% python3 -q
>>> import numpy as np
>>> from numpy import linalg as LA
>>> np.set_printoptions(precision=2, suppress=True, linewidth=160, legacy="1.25")
>>> rng = np.random.default_rng(70)
>>> F = np.triu(rng.random((2, 2)) < 1.2, 1).astype(int)
>>> F = F + F.T
>>> F
array([[0, 1],
       [1, 0]])
>>> LA.determinant(F)
Traceback (most recent call last):
  File "<python-input-7>", line 1, in <module>
    LA.determinant(F)
    ^^^^^^^^^^^^^^
AttributeError: module 'numpy.linalg' has no attribute 'determinant'
>>> print(np.allclose(F, F.T))
True
>>> (F - F.T) / 2
array([[0., 0.],
       [0., 0.]])
>>> F @ F
array([[1, 0],
       [0, 1]])
>>> np.sort(np.abs(LA.eigvals(F)))
array([1., 1.])
>>> np.allclose(F @ F.T, F.T @ F)
True
>>> round(np.abs(LA.eigvals(F)).max(), 2)
1.0
>>> np.trace(F)
0
>>> (F + F.T) / 2
array([[0., 1.],
       [1., 0.]])
>>> proj = np.triu(np.array([[1, 6], [2, -4]]), 1) + np.eye(2)
>>> A2 = proj @ F @ LA.inv(proj)
>>> print(np.round(LA.det(A2), 2))
-1.0
>>> np.poly(A2)
array([ 1.,  0., -1.])
>>> vals, evecs = LA.eigh(F)
>>> print(LA.eigvalsh(F @ F))
[1. 1.]
>>> np.round(evecs.T @ evecs, 2) + 0
array([[1., 0.],
       [0., 1.]])
>>> np.round(evecs @ np.diag(vals) @ evecs.T, 2) + 0
array([[0., 1.],
       [1., 0.]])
>>> print(LA.svd(F, compute_uv=False))
[1. 1.]
>>> np.abs(evecs[:, -1]).round(6).argmax()
0
>>> print(np.abs(evecs[:, -1]))
[0.71 0.71]
>>> vals.sum(), np.trace(F)
(0.0, 0)
>>> vals, evecs = LA.eig(F)
>>> np.sort(LA.eigvals(F @ F))
array([1., 1.])
>>> np.prod(vals)
-1.0
>>> print(np.sort(LA.eigvals(LA.inv(F))))
[-1.  1.]
>>> F @ evecs[:, 0] - vals[0] * evecs[:, 0]
array([0., 0.])
>>> u = np.array([2, -1])
>>> np.polyval(u, F[0])
array([-1,  1])
>>> feats = np.loadtxt("layer12.csv", delimiter=",")
>>> feats
array([[ 0.75, -0.24, -0.25, -0.25],
       [-0.24,  0.13,  0.21, -0.09],
       [-0.25,  0.21,  0.41, -0.37],
       [-0.25, -0.09, -0.37,  0.71]])
>>> np.unique(feats.round(6), axis=0).shape
(4, 4)
>>> np.allclose(feats[:-1].T @ LA.lstsq(feats[:-1].T, feats[-1])[0], feats[-1])
True
>>> print(round(np.trace(LA.pinv(feats) @ feats), 2))
2.0
>>> print(LA.lstsq(feats[:-1].T, feats[-1])[2])
2
>>> vals, evecs = LA.eigh(feats)
>>> x = np.array([2, -3, 1, 0])
>>> evecs * np.abs(vals) @ evecs.T
array([[ 0.75, -0.24, -0.25, -0.25],
       [-0.24,  0.13,  0.21, -0.09],
       [-0.25,  0.21,  0.41, -0.37],
       [-0.25, -0.09, -0.37,  0.71]])
>>> np.round(LA.eigvalsh(feats[1:, 1:]), 2) + 0
array([0.  , 0.25, 1.  ])
>>> print(np.round(x @ feats @ x, 2))
5.24
>>> round(float(np.abs(feats).sum(axis=1).max()), 2), round(float(np.abs(vals).max()), 2)
(1.5, 1.0)
>>> round(float(x @ feats @ x / (x @ x)), 2), round(vals[0], 2), round(vals[-1], 2)
(0.37, -0.0, 1.0)
>>> u, g = feats[2], feats[1]
>>> print(round(float(u @ u), 2))
0.41
>>> np.round(u @ g, 2)
0.21
>>> pr = (u @ g) / (u @ u) * u
>>> round((g - pr) @ u, 2)
-0.0
>>> print(round(float(LA.norm(u + g) ** 2 + LA.norm(u - g) ** 2), 2))
1.08
>>> pr
array([-0.13,  0.11,  0.21, -0.19])
>>> LA.matrix_rank(np.outer(u, g))
1
>>> np.outer(u, g)
array([[ 0.06, -0.03, -0.05,  0.02],
       [-0.05,  0.03,  0.04, -0.02],
       [-0.1 ,  0.05,  0.09, -0.04],
       [ 0.09, -0.05, -0.08,  0.03]])
>>> X = np.triu(rng.random((3, 3)) < 0.8, 1).astype(int)
>>> X = X + X.T
>>> X
array([[0, 1, 1],
       [1, 0, 1],
       [1, 1, 0]])
>>> def softmax(z):
...     e = np.exp(z - z.max(axis=-1, keepdims=True))
...     return e / e.sum(axis=-1, keepdims=True)
... 
>>> softmax(X[2] + -2)
array([0.42, 0.42, 0.16])
>>> np.round(softmax(10 * X[2]), 2) + 0
array([0.5, 0.5, 0. ])
>>> S = X @ X.T / np.sqrt(3)
>>> softmax(S)[2] @ X
array([0.74, 0.74, 0.53])
>>> softmax(S + np.triu(np.full(S.shape, -np.inf), 1))
array([[1.  , 0.  , 0.  ],
       [0.36, 0.64, 0.  ],
       [0.26, 0.26, 0.47]])
>>> u = np.array([-2, -2, -3])
>>> A2 = X + np.outer(u, np.eye(3)[2])
>>> A2
array([[ 0.,  1., -1.],
       [ 1.,  0., -1.],
       [ 1.,  1., -3.]])
>>> np.round(LA.det(A2) / LA.det(X), 2), np.round(1 + LA.solve(X, u)[2], 2)
(0.5, 0.5)
>>> vals, evecs = LA.eigh(X)
>>> LA.eigvalsh(X @ X)
array([1., 1., 4.])
>>> vals.sum(), np.trace(X)
(0.0, 0)
>>> np.unique(vals.round(6) + 0, return_counts=True)[1]
array([2, 1])
>>> np.round(evecs.T @ X @ evecs, 2) + 0
array([[-1.,  0.,  0.],
       [ 0., -1.,  0.],
       [ 0.,  0.,  2.]])
>>> (vals > 1e-8).sum(), (vals < -1e-8).sum()
(1, 2)
>>> np.abs(evecs[:, -1])
array([0.58, 0.58, 0.58])
>>> print(vals)
[-1. -1.  2.]
>>> LA.svd(X, compute_uv=False)
array([2., 1., 1.])
>>> np.round(evecs.T @ evecs, 2) + 0
array([[1., 0., 0.],
       [0., 1., 0.],
       [0., 0., 1.]])
>>> np.round(LA.eigvalsh(X + -2 * np.eye(3)), 2) + 0
array([-3., -3.,  0.])
>>> J = np.array([[-2.06, -1.91, -0.94],
...     [-2.03, -2.04, -0.99],
...     [-2.03, -1.98, -0.98],
...     [1.9, -0.03, 1.01],
...     [2.01, 0.0, 0.98],
...     [2.07, -0.03, 1.01],
...     [0.03, -2.0, -1.01],
...     [0.12, -2.06, -1.02],
...     [0.02, -1.97, -0.97]])
>>> O, evecs = LA.qr(J[:, :2])[0], LA.qr(J[:, 2:])[0]
>>> sig = LA.svd(O.T @ evecs, compute_uv=False)
>>> (sig > 0.9).sum()
1
>>> np.degrees(np.arccos(sig.clip(0, 1)))
array([20.93])
>>> A = np.load("dump.npy")
>>> A
array([[ 0, -3,  0],
       [ 0,  0,  4],
       [-1,  0,  0]])
>>> A2 = A + rng.integers(-2, 3, (3, 2)) @ rng.integers(-2, 3, (2, 3))
>>> A2
array([[4, 0, 2],
       [2, 3, 8],
       [1, 2, 2]])
>>> np.abs(A2 - A).sum(axis=1)
array([9, 9, 6])
>>> gram = A2.T @ A2
>>> LA.matrix_rank(gram)
3
>>> LA.svd(A2, compute_uv=False) ** 2
array([93.34, 11.29,  1.37])
>>> print(np.trace(gram), (A2 ** 2).sum())
106 106
>>> LA.eigvalsh(gram)[::-1]
array([93.34, 11.29,  1.37])
>>> (A2 @ A2.T).shape
(3, 3)
>>> np.allclose(gram, gram.T)
True
>>> u = np.array([0, 1, -1])
>>> A2 = A + np.outer(u, np.eye(3)[2])
>>> LA.matrix_rank(LA.inv(A2) - LA.inv(A), tol=1e-8)
1
>>> z = rng.permutation(3)
>>> z
array([2, 1, 0])
>>> A2 = A[z][:, z]
>>> print(np.trace(A2))
0
>>> x = np.array([-4, 9, 0])
>>> y = A @ x
>>> y
array([-27,   0,   4])
>>> LA.solve(A, 3 * y)
array([-12.,  27.,   0.])
>>> LA.solve(A, y)
array([-4.,  9.,  0.])
>>> LA.solve(A, A[:, 2])
array([-0., -0.,  1.])
>>> data = np.array([[2, 10, 0, 2], [0, 0, 0, 2], [1, 5, 2, 1]])
>>> A2 = np.array([[2, 2, 3], [2, 3, 2]])
>>> Z = np.kron(A2, data)
>>> Z.shape
(6, 12)
>>> np.round(LA.norm(Z, 2), 2), np.round(LA.norm(A2, 2) * LA.norm(data, 2), 2)
(66.99, 66.99)
>>> LA.matrix_rank(Z)
6
>>> A2 = np.array([[7, 4, 3], [9, 0, 6]])
>>> Z = np.kron(A2, A)
>>> np.round(LA.norm(Z, 2), 2), round(float(LA.norm(A2, 2) * LA.norm(A, 2)), 2)
(53.56, 53.56)
>>> t3 = np.stack([data, -1 * data, data[::-1]])
>>> LA.matrix_rank(t3.reshape(3, -1))
2
>>> (t3 @ data.T).shape
(3, 3, 3)
>>> t3.shape
(3, 3, 4)
>>> LA.norm(t3, axis=(1, 2))
array([11.96, 11.96, 11.96])
>>> data @ data
Traceback (most recent call last):
  File "<python-input-125>", line 1, in <module>
    data @ data
    ~~~~~^~~~~~
ValueError: matmul: Input operand 1 has a mismatch in its core dimension 0, with gufunc signature (n?,k),(k,m?)->(n?,m?) (size 3 is different from 4)
>>> gram = data.T @ data
>>> np.trace(gram), (data ** 2).sum()
(143, 143)
>>> gram
array([[  5,  25,   2,   5],
       [ 25, 125,  10,  25],
       [  2,  10,   4,   2],
       [  5,  25,   2,   9]])
>>> np.diag(gram)
array([  5, 125,   4,   9])
>>> A2 = np.array([[4, 1, 3], [3, 4, 3], [0, 5, 2]])
>>> K = A2 - A2.T
>>> K
array([[ 0, -2,  3],
       [ 2,  0, -2],
       [-3,  2,  0]])
>>> np.zeros(3, 3)
Traceback (most recent call last):
  File "<python-input-133>", line 1, in <module>
    np.zeros(3, 3)
    ~~~~~~~~^^^^^^
TypeError: Cannot interpret '3' as a data type
>>> K.sum(axis=1)
array([ 1,  0, -1])
>>> np.unravel_index(np.abs(K).argmax(), K.shape)
(0, 2)
>>> K.mean(axis=0)
array([-0.33,  0.  ,  0.33])
>>> LA.matrix_rank(K)
2
>>> K - K[0]
array([[ 0,  0,  0],
       [ 2,  2, -5],
       [-3,  4, -3]])
>>> u = np.array([0, 3])
>>> np.correlate(K[1], K[0], "full")
array([ 6, -4, -6,  4,  0])
>>> print(np.polyval(u, K[1]))
[3 3 3]
>>> A2 = np.array([[0, 1], [1, 1]])
>>> Z = np.kron(A2, X)
>>> Z
array([[0, 0, 0, 0, 1, 1],
       [0, 0, 0, 1, 0, 1],
       [0, 0, 0, 1, 1, 0],
       [0, 1, 1, 0, 1, 1],
       [1, 0, 1, 1, 0, 1],
       [1, 1, 0, 1, 1, 0]])
>>> print(LA.matrix_rank(Z))
6
>>> np.round(LA.norm(Z, 2), 2), np.round(LA.norm(A2, 2) * LA.norm(X, 2), 2)
(3.24, 3.24)
>>> U, sig, VT = LA.svd(K)
>>> evecs = VT[:(sig > 1e-8).sum()]
>>> x = K[0] + 3 * K[2] + rng.integers(2) * np.eye(3)[2]
>>> x
array([-9.,  4.,  4.])
>>> np.diag(evecs.T @ evecs)
array([0.76, 0.47, 0.76])
>>> round(LA.norm(x - evecs.T @ evecs @ x), 2)
0.49
>>> LA.matrix_rank(np.vstack([K, x]))
3
